% ipython --no-banner

In [1]: import numpy as np

In [2]: np.set_printoptions(suppress=True, linewidth=160)

In [3]: J = np.load("data.npy")

In [4]: J
Out[4]: 
array([[ 2,  3,  4],
       [ 5,  6,  7],
       [ 8,  9, 10],
       [11, 12, 13]])

In [5]: np.allclose(J[:-1].T @ np.linalg.lstsq(J[:-1].T, J[-1])[0], J[-1])
Out[5]: True

In [6]: np.round(J @ np.linalg.pinv(J) @ J, 2)
Out[6]: 
array([[ 2.,  3.,  4.],
       [ 5.,  6.,  7.],
       [ 8.,  9., 10.],
       [11., 12., 13.]])

In [7]: np.abs(np.diag(np.linalg.qr(J)[1])) > 1e-9
Out[7]: array([ True,  True, False])

In [8]: M = np.loadtxt("arr.csv", delimiter=",")

In [9]: M.round(2)
Out[9]: 
array([[0.06, 0.19, 0.15],
       [0.19, 0.58, 0.45],
       [0.15, 0.45, 0.35]])

In [10]: np.linalg.cond(M) > 100
Out[10]: np.True_

In [11]: [round(float(x), 2) for x in np.linalg.svd(M, compute_uv=False)[:3]]
Out[11]: [1.0, 0.0, 0.0]

In [12]: left, sv, vt = np.linalg.svd(M)

In [13]: np.argmax(sv[:-1] / (sv[1:] + 1e-6)) + 1
Out[13]: np.int64(1)

In [14]: Y = left[:, :1] @ np.diag(sv[:1]) @ vt[:1]

In [15]: np.round(np.linalg.norm(M - Y, 2), 2), np.round(sv[1], 2)
Out[15]: (np.float64(0.0), np.float64(0.0))

In [16]: round(np.linalg.norm(M - Y) / np.linalg.norm(M), 2)
Out[16]: np.float64(0.0)

In [17]: np.linalg.matrix_rank(M, rtol=0.05)
Out[17]: np.int64(1)

In [18]: Y.round(2)
Out[18]: 
array([[0.06, 0.19, 0.15],
       [0.19, 0.58, 0.45],
       [0.15, 0.45, 0.35]])

In [19]: rk = np.linalg.matrix_rank(M)

In [20]: rk
Out[20]: np.int64(1)

In [21]: ns = np.linalg.svd(M)[2][rk:].T

In [22]: np.allclose(M @ ns, 0)
Out[22]: True

In [23]: [int(np.linalg.matrix_rank(np.delete(M, i, axis=0))) for i in range(3)]
Out[23]: [1, 1, 1]

In [24]: np.round(M @ ns, 2) + 0
Out[24]: 
array([[0., 0.],
       [0., 0.],
       [0., 0.]])

In [25]: [int(np.linalg.matrix_rank(M[:i])) for i in range(1, len(M) + 1)]
Out[25]: [1, 1, 1]

In [26]: np.linalg.matrix_rank(M.T @ M), np.linalg.matrix_rank(M @ M.T)
Out[26]: (np.int64(1), np.int64(1))

In [27]: w, evecs = np.linalg.eigh(M)

In [28]: vec = np.array([-1, 0, 0])

In [29]: np.round(evecs * np.maximum(w, 0) @ evecs.T, 2)
Out[29]: 
array([[0.06, 0.19, 0.15],
       [0.19, 0.58, 0.45],
       [0.15, 0.45, 0.35]])

In [30]: (np.sign(evecs[:, -1].round(6)) == np.sign(evecs[0, -1].round(6))).astype(int)
Out[30]: array([1, 1, 1])

In [31]: round(float(np.abs(M).sum(axis=1).max()), 2), np.round(np.abs(w).max(), 2)
Out[31]: (1.23, np.float64(1.0))

In [32]: np.round(np.linalg.eigvalsh(M[1:, 1:]), 2) + 0
Out[32]: array([0.  , 0.94])

In [33]: left, sv, vt = np.linalg.svd(M)

In [34]: evecs = vt[:(sv > 1e-8).sum()]

In [35]: rng = np.random.default_rng(407)

In [36]: vec = M[0] + 5 * M[1] + rng.integers(2) * np.eye(3)[1]

In [37]: vec.round(2)
Out[37]: array([1.04, 3.11, 2.42])

In [38]: np.round(np.diag(evecs.T @ evecs), 2)
Out[38]: array([0.06, 0.58, 0.35])

In [39]: np.linalg.matrix_rank(np.vstack([M, vec]))
Out[39]: np.int64(1)

In [40]: np.allclose(evecs.T @ evecs @ vec, vec)
Out[40]: True

In [41]: np.round(np.linalg.norm(vec - evecs.T @ evecs @ vec), 2)
Out[41]: np.float64(0.0)

In [42]: A = np.load("test18.npy")

In [43]: A.round(2)
Out[43]: 
array([[ -3.82, -13.7 , -54.16, -71.49],
       [ -2.45, -10.88, -37.41, -48.64],
       [ -1.93,  -8.96, -26.87, -34.25],
       [ -1.81,  -8.07, -22.32, -28.05],
       [ -1.87,  -5.9 , -12.4 , -14.56],
       [ -2.04,  -4.77,  -8.21,  -8.95],
       [ -2.15,  -4.04,  -5.97,  -6.  ],
       [ -2.17,  -3.91,  -5.6 ,  -5.53],
       [ -2.22,  -3.05,  -3.56,  -2.98],
       [ -2.18,  -2.64,  -2.8 ,  -2.09],
       [ -1.38,  -1.09,  -0.88,  -0.33],
       [ -0.27,  -0.17,  -0.14,  -0.04],
       [  6.28,   2.75,   3.17,   1.49],
       [  9.86,   3.96,   5.39,   3.14],
       [  9.93,   3.98,   5.43,   3.17],
       [ 13.1 ,   4.97,   7.63,   5.03],
       [ 26.94,   8.95,  19.05,  16.01],
       [ 36.48,  11.55,  28.14,  25.47],
       [ 52.59,  15.84,  45.03,  43.77],
       [ 60.  ,  17.79,  53.3 ,  52.95],
       [ 63.75,  18.78,  57.59,  57.74],
       [ 74.9 ,  21.71,  70.68,  72.51]])

In [44]: rk = np.linalg.matrix_rank(A)

In [45]: rk
Out[45]: np.int64(3)

In [46]: ns = np.linalg.svd(A)[2][rk:].T

In [47]: ns.shape
Out[47]: (4, 1)

In [48]: [int(np.linalg.matrix_rank(A[:, :j + 1])) for j in range(4)]
Out[48]: [1, 2, 3, 3]

In [49]: np.round(ns @ ns.T, 2)
Out[49]: 
array([[ 0.02,  0.04, -0.11,  0.07],
       [ 0.04,  0.09, -0.23,  0.16],
       [-0.11, -0.23,  0.61, -0.41],
       [ 0.07,  0.16, -0.41,  0.28]])

In [50]: r0 = np.array([-4, -3, 1, -5, -4])

In [51]: m1 = r0[np.abs(np.subtract.outer(np.arange(5), np.arange(5)))]

In [52]: m1
Out[52]: 
array([[-4, -3,  1, -5, -4],
       [-3, -4, -3,  1, -5],
       [ 1, -3, -4, -3,  1],
       [-5,  1, -3, -4, -3],
       [-4, -5,  1, -3, -4]])

In [53]: vec = np.array([0, 9, -1, 8, 2])

In [54]: rhs = m1 @ vec

In [55]: beta, lr = np.zeros(5), 1 / np.linalg.norm(m1, 2) ** 2

In [56]: for i in range(60):
    ...:     beta -= lr * m1.T @ (m1 @ beta - rhs)
    ...:     if i % 10 == 0: print(i, round(np.linalg.norm(m1 @ beta - rhs), 2))
    ...: 
0 38.76
10 10.29
20 2.85
30 1.03
40 0.73
50 0.68

In [57]: round(np.linalg.cond(m1), 2)
Out[57]: np.float64(20.08)

In [58]: labels = rng.permutation(5)

In [59]: labels
Out[59]: array([4, 1, 2, 3, 0])

In [60]: Y = m1[labels][:, labels]

In [61]: np.allclose(Y, m1)
Out[61]: False

In [62]: np.diag(Y)
Out[62]: array([-4, -4, -4, -4, -4])

In [63]: feats = np.array([[-3, -2, 2, -3], [1, -1, 0, -1], [-3, -3, 3, 2]])

In [64]: Y = np.array([[-2, 4, 3], [-6, 6, -4], [9, 7, 4], [-1, 3, -6]])

In [65]: np.einsum("ik,kj->ij", feats, Y)
Out[65]: 
array([[ 39, -19,  25],
       [  5,  -5,  13],
       [ 49,  -3,   3]])

In [66]: np.linalg.matrix_rank(np.vstack([feats, Y.T]))
Out[66]: np.int64(4)

In [67]: np.einsum("ik,kj->ji", feats, Y)
Out[67]: 
array([[ 39,   5,  49],
       [-19,  -5,  -3],
       [ 25,  13,   3]])

In [68]: np.linalg.matrix_rank(feats @ Y)
Out[68]: np.int64(3)

In [69]: Y.T @ feats.T
Out[69]: 
array([[ 39,   5,  49],
       [-19,  -5,  -3],
       [ 25,  13,   3]])

In [70]: Y = np.array([[-5, -4, 0], [4, -4, 1]])

In [71]: basis = np.kron(Y, feats)

In [72]: round(np.linalg.norm(basis, 2), 2), np.round(np.linalg.norm(Y, 2) * np.linalg.norm(feats, 2), 2)
Out[72]: (np.float64(43.18), np.float64(43.18))

In [73]: basis.shape
Out[73]: (6, 12)

In [74]: vec = np.array([2, -2, 2])

In [75]: np.round(np.eye(3) - M, 2)
Out[75]: 
array([[ 0.94, -0.19, -0.15],
       [-0.19,  0.42, -0.45],
       [-0.15, -0.45,  0.65]])

In [76]: np.round(M @ M @ vec, 2)
Out[76]: array([0.04, 0.13, 0.1 ])

In [77]: np.trace(M)
Out[77]: np.float64(1.0)

In [78]: np.round((vec - M @ vec) @ (M @ vec), 2)
Out[78]: np.float64(0.0)
